$ python -q
>>> import numpy as np
>>> np.set_printoptions(precision=3, suppress=True, linewidth=120, legacy="1.25")
>>> data = np.array([[-0.6, 0.5, 0.4, 1.0],
...     [0.7, -1.1, -0.7, 3.0],
...     [0.3, -1.3, 0.6, -1.5]])
>>> data
array([[-0.6,  0.5,  0.4,  1. ],
       [ 0.7, -1.1, -0.7,  3. ],
       [ 0.3, -1.3,  0.6, -1.5]])
>>> round(np.linalg.norm(data) ** 2 / np.linalg.norm(data, 2) ** 2, 3)
1.331
>>> round(float(np.linalg.norm(data, 1)), 3), round(float(np.linalg.norm(data, np.inf)), 3)
(5.5, 5.5)
>>> np.linalg.norm(data, axis=0)
array([0.97 , 1.775, 1.005, 3.5  ])
>>> X = np.loadtxt("mat.csv", delimiter=",")
>>> X
array([[0., 0., 0.],
       [0., 4., 2.],
       [2., 2., 1.]])
>>> Uu, s, Vh = np.linalg.svd(X)
>>> evecs = Vh[:(s > 1e-8).sum()]
>>> rng = np.random.default_rng(792762)
>>> vec = X[1] + -1 * X[2] + rng.integers(2) * np.eye(3)[0]
>>> vec
array([-2.,  2.,  1.])
>>> np.allclose(evecs.T @ evecs @ vec, vec)
True
>>> round(np.linalg.norm(vec - evecs.T @ evecs @ vec), 3)
0.0
>>> np.diag(evecs.T @ evecs)
array([1. , 0.8, 0.2])
>>> [round(float(x), 3) for x in np.linalg.svd(X, compute_uv=False)[:3]]
[5.09, 1.757, 0.0]
>>> np.linalg.matrix_rank(X, rtol=0.1)
2
>>> np.argsort(-np.linalg.norm(X, axis=0).round(6), kind="stable")[:3]
array([1, 2, 0])
>>> W2 = np.array([[8, 3, -8]])
>>> K = rng.normal(size=(21, 1)) @ W2 + np.array([0, 2, 2])
>>> K
array([[ -4.441,   0.335,   6.441],
       [ -2.044,   1.233,   4.044],
       [ -4.555,   0.292,   6.555],
       [  7.546,   4.83 ,  -5.546],
       [ -3.338,   0.748,   5.338],
       [  3.254,   3.22 ,  -1.254],
       [ -4.813,   0.195,   6.813],
       [ -2.17 ,   1.186,   4.17 ],
       [  5.241,   3.965,  -3.241],
       [  0.681,   2.255,   1.319],
       [-15.13 ,  -3.674,  17.13 ],
       [-18.347,  -4.88 ,  20.347],
       [ -3.655,   0.629,   5.655],
       [ -5.038,   0.111,   7.038],
       [ -2.782,   0.957,   4.782],
       [  9.551,   5.582,  -7.551],
       [ 12.391,   6.647, -10.391],
       [ 20.654,   9.745, -18.654],
       [ -5.372,  -0.015,   7.372],
       [ -8.214,  -1.08 ,  10.214],
       [  2.293,   2.86 ,  -0.293]])
>>> labels = rng.permutation(3)
>>> labels
array([2, 1, 0])
>>> M2 = X[labels][:, labels]
>>> np.diag(M2)
array([1., 4., 0.])
>>> np.allclose(M2, X)
False
>>> M2
array([[1., 2., 2.],
       [2., 4., 0.],
       [0., 0., 0.]])
>>> np.sort(np.abs(np.linalg.eigvals(M2)))
array([0., 0., 5.])
>>> M = np.load("test15.npy")
>>> M
array([[0, 0, 0, 1],
       [0, 0, 0, 1],
       [0, 0, 0, 0],
       [1, 1, 0, 0]])
>>> np.flatnonzero(np.linalg.matrix_power((M != 0) + (M.T != 0) + np.eye(4), 4)[0])
array([0, 1, 3])
>>> arr = np.array([[2, 0, 1], [1, 1, 2], [1, 2, 1], [0, 2, 1]])
>>> arr[-1] = arr[0] + -1 * arr[1]
>>> arr
array([[ 2,  0,  1],
       [ 1,  1,  2],
       [ 1,  2,  1],
       [ 1, -1, -1]])
>>> Uu, s, Vh = np.linalg.svd(arr, full_matrices=False)
>>> np.allclose(Uu * s @ Vh, arr)
True
>>> (s > 1e-8).sum()
3
>>> round(np.sqrt((s ** 2).sum()), 3), round(np.linalg.norm(arr), 3)
(4.472, 4.472)
>>> m1 = np.loadtxt("data.csv", delimiter=",")
>>> m1
array([[ 1.597,  0.7  ,  1.2  ],
       [-2.03 , -1.   ,  0.2  ],
       [-1.773, -0.9  ,  0.8  ],
       [-0.351, -0.2  ,  1.7  ],
       [-0.545, -0.2  , -0.1  ],
       [-1.941, -0.9  , -0.9  ],
       [-4.175, -2.1  ,  1.   ],
       [-1.436, -0.7  ,  0.7  ],
       [ 4.765,  2.3  , -0.7  ],
       [ 0.743,  0.4  ,  1.4  ],
       [ 1.08 ,  0.6  , -0.7  ],
       [ 1.465,  0.8  ,  0.   ],
       [ 3.838,  1.9  , -1.7  ],
       [-1.073, -0.5  , -0.9  ],
       [ 2.164,  1.1  , -2.2  ],
       [ 0.453,  0.2  , -1.7  ],
       [-1.414, -0.7  , -1.3  ],
       [ 0.571,  0.2  ,  0.6  ],
       [ 2.867,  1.4  ,  1.   ]])
>>> Uu, s, Vh = np.linalg.svd(m1)
>>> s
array([10.763,  4.732,  0.17 ])
>>> M2 = Uu[:, :2] @ np.diag(s[:2]) @ Vh[:2]
>>> np.linalg.matrix_rank(m1, rtol=0.05)
2
>>> np.round(np.linalg.norm(m1 - M2) / np.linalg.norm(m1), 3)
0.014
>>> D = np.linalg.norm(m1[:, None] - m1[None], axis=-1)
>>> D.mean(axis=1).argmax()
8
>>> (D + 1e9 * np.eye(19)).round(6).argmin(axis=1)
array([ 9,  2,  7,  9, 13, 16,  1,  2, 12, 17, 11, 10,  8, 16, 10, 10, 13,  9,  0])
>>> np.flatnonzero(D[5] < D.mean() / 2)
array([ 1,  5, 13, 16])
>>> D[:5, :5]
array([[0.   , 4.129, 3.752, 2.203, 2.662],
       [4.129, 0.   , 0.66 , 2.389, 1.713],
       [3.752, 0.66 , 0.   , 1.823, 1.676],
       [2.203, 2.389, 1.823, 0.   , 1.81 ],
       [2.662, 1.713, 1.676, 1.81 , 0.   ]])
>>> D.shape
(19, 19)
>>> proj = m1 @ np.linalg.solve(m1.T @ m1, m1.T)
>>> np.allclose(proj @ proj, proj)
True
>>> np.round(np.trace(proj), 3)
3.0
>>> np.round(proj @ m1[:, 2], 3) + 0
array([ 1.2,  0.2,  0.8,  1.7, -0.1, -0.9,  1. ,  0.7, -0.7,  1.4, -0.7,  0. , -1.7, -0.9, -2.2, -1.7, -1.3,  0.6,
        1. ])
>>> Uu, s, Vh = np.linalg.svd(m1, full_matrices=False)
>>> np.abs(Vh[0])
array([0.886, 0.436, 0.159])
>>> (s > 1e-8).sum()
3
>>> np.allclose(Uu * s @ Vh, m1)
True
>>> s
array([10.763,  4.732,  0.17 ])
>>> Uu, s, Vh = np.linalg.svd(M)
>>> s
array([ 1.414,  1.414, -0.   ,  0.   ])
>>> np.argmax(s[:-1] / (s[1:] + 1e-6)) + 1
2
>>> M2 = Uu[:, :2] @ np.diag(s[:2]) @ Vh[:2]
>>> round(float(np.linalg.norm(M - M2, 2)), 3), s[2]
(0.0, -0.0)
>>> round(float(np.linalg.norm(M - M2) / np.linalg.norm(M)), 3)
0.0
>>> np.linalg.matrix_rank(M2)
2
>>> A = np.loadtxt("a.csv", delimiter=",")
>>> A
array([[ 1.,  3., -1.],
       [ 3.,  9., -3.],
       [-1., -3.,  1.]])
>>> np.round(np.linalg.eigvals(A).sum().real, 3)
11.0
>>> np.round(np.linalg.det(A.T), 3)
-0.0
>>> np.einsum("ii->", A)
11.0
>>> round(float(np.linalg.det(2 * A)), 3), round(np.linalg.det(A), 3)
(-0.0, -0.0)
>>> np.round(np.linalg.det(A[::-1]), 3)
-0.0
>>> vals, evecs = np.linalg.eigh(A)
>>> vec = np.array([3, 5, -1])
>>> evecs * np.maximum(vals, 0) @ evecs.T
array([[ 1.,  3., -1.],
       [ 3.,  9., -3.],
       [-1., -3.,  1.]])
>>> (np.sign(evecs[:, -1].round(6)) == np.sign(evecs[0, -1].round(6))).astype(int)
array([1, 1, 0])
>>> np.round(np.linalg.eigvalsh(A[1:, 1:]), 3) + 0
array([ 0., 10.])
>>> np.abs(A).sum(axis=1).max(), np.abs(vals).max()
(15.0, 11.0)
>>> vec = np.array([0, 2, 0])
>>> h = np.maximum(A @ vec, 0)
>>> np.tanh(A @ vec)
array([ 1.,  1., -1.])
>>> A.T @ h
array([ 60., 180., -60.])
>>> rank = np.linalg.matrix_rank(A)
>>> rank
1
>>> null = np.linalg.svd(A)[2][rank:].T
>>> np.allclose(A @ null, 0)
True
>>> [int(np.linalg.matrix_rank(A[:i])) for i in range(1, len(A) + 1)]
[1, 1, 1]
>>> feats = np.load("case3.npy")
>>> feats
array([[3., 0., 2.],
       [0., 3., 0.],
       [2., 0., 3.]])
>>> # symmetric, so the eigenvalues are real
>>> vals, evecs = np.linalg.eig(feats)
>>> np.sort(np.linalg.eigvals(feats.T))
array([1., 3., 5.])
>>> np.sort(np.linalg.eigvals(np.linalg.inv(feats)))
array([0.2  , 0.333, 1.   ])
>>> np.sort(np.linalg.eigvals(feats @ feats))
array([ 1.,  9., 25.])
>>> vals
array([5., 1., 3.])
>>> M2 = feats + rng.integers(-2, 3, (3, 2)) @ rng.integers(-2, 3, (2, 3))
>>> M2
array([[ 7.,  4., -2.],
       [-2.,  1.,  2.],
       [ 0., -2.,  5.]])
>>> np.abs(M2 - feats).sum(axis=1)
array([12.,  6.,  6.])
>>> M2 - feats
array([[ 4.,  4., -4.],
       [-2., -2.,  2.],
       [-2., -2.,  2.]])
>>> np.linalg.matrix_rank(M2 - feats, tol=1e-8)
1
>>> low = np.linalg.cholesky(feats)
>>> np.diag(low) ** 2
array([3.   , 3.   , 1.667])
>>> round(float(np.prod(np.diag(low)) ** 2), 3), round(np.linalg.det(feats), 3)
(15.0, 15.0)
>>> feats / np.sqrt(np.outer(np.diag(feats), np.diag(feats)))
array([[1.   , 0.   , 0.667],
       [0.   , 1.   , 0.   ],
       [0.667, 0.   , 1.   ]])
>>> np.poly(feats)
array([  1.,  -9.,  23., -15.])
>>> round(np.linalg.det(2 * feats), 3), np.round(np.linalg.det(feats), 3)
(120.0, 15.0)
>>> np.round(np.linalg.det(feats.T), 3)
15.0
>>> np.round(np.linalg.eigvals(feats).sum().real, 3)
9.0
